$ python3 -q
>>> import numpy as np
>>> from numpy import linalg as LA
>>> np.set_printoptions(precision=1, suppress=True, linewidth=120)
>>> cent = np.array([[-1.4, 0.0, 0.1], [1.3, -0.7, -0.9]])
>>> rng = np.random.default_rng(93638)
>>> K = np.array([[3, 2],
...     [3, 1],
...     [3, 0],
...     [3, 1],
...     [1, 1],
...     [3, 1],
...     [0, 0],
...     [0, 2],
...     [1, 0],
...     [2, 3],
...     [1, 0],
...     [3, 0],
...     [1, 1],
...     [0, 3],
...     [3, 1],
...     [2, 0],
...     [0, 3],
...     [2, 3],
...     [0, 0],
...     [3, 3],
...     [0, 1],
...     [2, 2],
...     [3, 0],
...     [3, 1],
...     [2, 1],
...     [3, 2],
...     [1, 3],
...     [3, 1]]) @ cent + 0.1 * rng.normal(size=(28, 3))
>>> K.round(1) + 0
array([[-1.6, -1.2, -1.4],
       [-3. , -0.9, -0.7],
       [-4.3, -0.1,  0.4],
       [-2.9, -0.6, -0.5],
       [-0.1, -0.8, -0.8],
       [-2.9, -0.7, -0.5],
       [ 0.1, -0.1,  0.1],
       [ 2.7, -1.6, -1.7],
       [-1.2,  0. ,  0.1],
       [ 1.3, -2.1, -2.4],
       [-1.3,  0.1,  0.1],
       [-4.3,  0. ,  0.2],
       [-0.1, -0.6, -0.7],
       [ 3.9, -1.8, -2.6],
       [-2.9, -0.7, -0.7],
       [-2.8,  0. ,  0.4],
       [ 3.8, -2.2, -2.8],
       [ 1.2, -2.3, -2.5],
       [ 0. ,  0.1,  0. ],
       [-0.3, -2.2, -2.4],
       [ 1.3, -0.9, -0.8],
       [-0.3, -1.3, -1.6],
       [-4.1,  0.1,  0.2],
       [-2.8, -0.8, -0.5],
       [-1.6, -0.7, -0.7],
       [-1.5, -1.2, -1.4],
       [ 2.5, -2. , -2.6],
       [-2.8, -0.7, -0.7]])
>>> Uu, s, Vh = LA.svd(K, full_matrices=False)
>>> np.abs(Uu[:, 0]).round(6).argmax()
np.int64(13)
>>> round(float(np.sqrt((s ** 2).sum())), 1), round(LA.norm(K), 1)
(16.2, np.float64(16.2))
>>> np.abs(Vh[0])
array([1. , 0.2, 0.3])
>>> np.round(Uu.T @ K @ Vh.T, 1) + 0
array([[13.4,  0. ,  0. ],
       [ 0. ,  9.1,  0. ],
       [ 0. ,  0. ,  0.6]])
>>> np.round(Vh @ Vh.T, 1) + 0
array([[1., 0., 0.],
       [0., 1., 0.],
       [0., 0., 1.]])
>>> np.allclose(Uu * s @ Vh, K)
True
>>> np.round(Uu.T @ Uu, 1) + 0
array([[1., 0., 0.],
       [0., 1., 0.],
       [0., 0., 1.]])
>>> Y = np.array([[-1, -5, -1], [2, 5, 1], [-4, -1, 1]])
>>> LA.matrix_rank(np.vstack([K, Y.T]))
np.int64(3)
>>> np.vstack([K, Y.T]).shape
(31, 3)
>>> X = np.array([[1, -2, 4], [1, -1, 1], [1, 0, 0], [1, 1, 1], [1, 2, 4]])
>>> ang = np.radians(15)
>>> R = np.eye(3)
>>> R[0, 0] = R[2, 2] = np.cos(ang)
>>> R[0, 2], R[2, 0] = -np.sin(ang), np.sin(ang)
>>> R
array([[ 1. ,  0. , -0.3],
       [ 0. ,  1. ,  0. ],
       [ 0.3,  0. ,  1. ]])
>>> Y = X @ R.T
>>> np.allclose(X @ X.T, Y @ Y.T)
True
>>> np.round(LA.det(R), 1), round(float(np.trace(R)), 1)
(np.float64(1.0), 2.9)
>>> np.abs(Y - X).max(axis=0)
array([1.1, 0. , 0.3])
>>> lab = rng.permutation(3)
>>> Y = X[:, lab] * rng.choice([-1, 1], 3)
>>> Y
array([[ 1,  2, -4],
       [ 1,  1, -1],
       [ 1,  0,  0],
       [ 1, -1, -1],
       [ 1, -2, -4]])
>>> Uu, _, Vh = LA.svd(X.T @ Y)
>>> lab
array([0, 1, 2])
>>> cent = K[[22, 8]].astype(float)
>>> for _ in range(4):
...     lab = LA.norm(K[:, None] - cent, axis=-1).argmin(axis=1)
...     cent = np.array([K[lab == j].mean(axis=0) for j in range(2)])
... 
>>> lab
array([0, 0, 0, 0, 1, 0, 1, 1, 0, 1, 0, 0, 1, 1, 0, 0, 1, 1, 1, 1, 1, 1, 0, 0, 0, 0, 1, 0])
>>> np.bincount(lab)
array([15, 13])
>>> cent[1] - cent[0]
array([ 3.9, -0.9, -1.2])
>>> np.abs(cent[1] - cent[0]).argmax()
np.int64(0)
>>> m1 = np.loadtxt("run18.csv", delimiter=",")
>>> m1
array([[ 1.,  0., -1.,  0.],
       [ 1.,  1.,  1., -2.],
       [-2.,  1., -1.,  0.],
       [ 0.,  0.,  0.,  3.]])
>>> q = m1.astype(float).copy()
>>> for j in range(4):
...     q[:, j] -= q[:, :j] @ (q[:, :j].T @ q[:, j])
...     q[:, j] /= LA.norm(q[:, j])
... 
>>> np.round(q.T @ q, 1) + 0
array([[1., 0., 0., 0.],
       [0., 1., 0., 0.],
       [0., 0., 1., 0.],
       [0., 0., 0., 1.]])
>>> lab = rng.permutation(4)
>>> lab
array([2, 3, 1, 0])
>>> Y = m1[lab][:, lab]
>>> np.sort(np.abs(LA.eigvals(Y)))
array([1.6, 1.6, 2.1, 3. ])
>>> vec = np.array([1, -2, -2])
>>> rhs = K @ vec
>>> LA.solve(K.T @ K, K.T @ rhs)
array([ 1., -2., -2.])
>>> np.round(LA.pinv(K) @ K, 1) + 0
array([[1., 0., 0.],
       [0., 1., 0.],
       [0., 0., 1.]])
>>> rhs = rhs + 0.1 * rng.normal(size=28)
>>> rhs.round(1) + 0
array([ 3.7,  0.2, -4.7, -0.7,  3. , -0.5,  0.3,  9. , -1.4, 10.3, -1.6, -4.6,  2.5, 12.9,  0. , -3.7, 13.9, 10.7,
        0.1,  8.7,  4.4,  5.5, -4.8, -0.3,  1.2,  3.5, 11.6,  0. ])
>>> beta, *_ = LA.lstsq(K, rhs)
>>> beta
array([ 1. , -1.9, -2.1])
>>> np.round(K.T @ (rhs - K @ beta), 1) + 0
array([0., 0., 0.])
>>> beta.round()
array([ 1., -2., -2.])
>>> [round(float(LA.norm(LA.solve(K.T @ K + lam * np.eye(3), K.T @ rhs))), 2) for lam in (0, 1, 10, 100)]
[2.98, 2.95, 2.72, 1.58]
>>> data = np.loadtxt("out10.csv", delimiter=",")
>>> data
array([[-2., -2., -2.],
       [-2., -4., -4.],
       [-2., -4., -6.]])
>>> Y = np.array([[2, 5], [5, 1], [3, 3]])
>>> np.vstack([data, Y.T]).shape
(5, 3)
>>> LA.matrix_rank(np.vstack([data, Y.T]))
np.int64(3)
>>> np.einsum("ik,kj->ij", data, Y)
array([[-20., -18.],
       [-36., -26.],
       [-42., -32.]])
>>> Y = LA.inv(data)
>>> (np.abs(Y) > 1e-9).astype(int)
array([[1, 1, 0],
       [1, 1, 1],
       [0, 1, 1]])
>>> np.round(LA.slogdet(data)[0], 1)
np.float64(-1.0)
>>> Y
array([[-1. ,  0.5, -0. ],
       [ 0.5, -1. ,  0.5],
       [-0. ,  0.5, -0.5]])
>>> lab = rng.permutation(3)
>>> lab
array([2, 0, 1])
>>> Y = data[lab][:, lab]
>>> np.diag(Y)
array([-6., -2., -4.])
>>> r0, g = data[2], data[1]
>>> r0 @ g
np.float64(44.0)
>>> pr = (r0 @ g) / (r0 @ r0) * r0
>>> pr
array([-1.6, -3.1, -4.7])
>>> round(LA.norm(r0 + g) ** 2 + LA.norm(r0 - g) ** 2, 1)
np.float64(184.0)
>>> np.round((g - pr) @ r0, 1)
np.float64(-0.0)
>>> g - pr
array([-0.4, -0.9,  0.7])
>>> ev, evecs = LA.eig(data)
>>> ev
array([-10.1,  -1.3,  -0.6])
>>> np.sort(LA.eigvals(LA.inv(data)))
array([-1.6, -0.8, -0.1])
>>> np.sort(LA.eigvals(data.T))
array([-10.1,  -1.3,  -0.6])
>>> np.round(np.prod(ev), 1)
np.float64(-8.0)
>>> J = np.load("case8.npy")
>>> J
array([[-8,  0,  0],
       [-2,  9,  0],
       [-5, -1,  8]])
>>> # triangular
>>> Y = np.array([[2, 2], [1, -2], [-1, 1]])
>>> LA.matrix_rank(np.vstack([J, Y.T]))
np.int64(3)
>>> np.einsum("ij->j", J)
array([-15,   8,   8])
>>> np.einsum("ik,kj->ij", J, Y)
array([[-16, -16],
       [  5, -22],
       [-19,   0]])
>>> LA.matrix_rank(J @ Y)
np.int64(2)
>>> Y.T @ J.T
array([[-16,   5, -19],
       [-16, -22,   0]])
>>> np.vstack([J, Y.T]).shape
(5, 3)
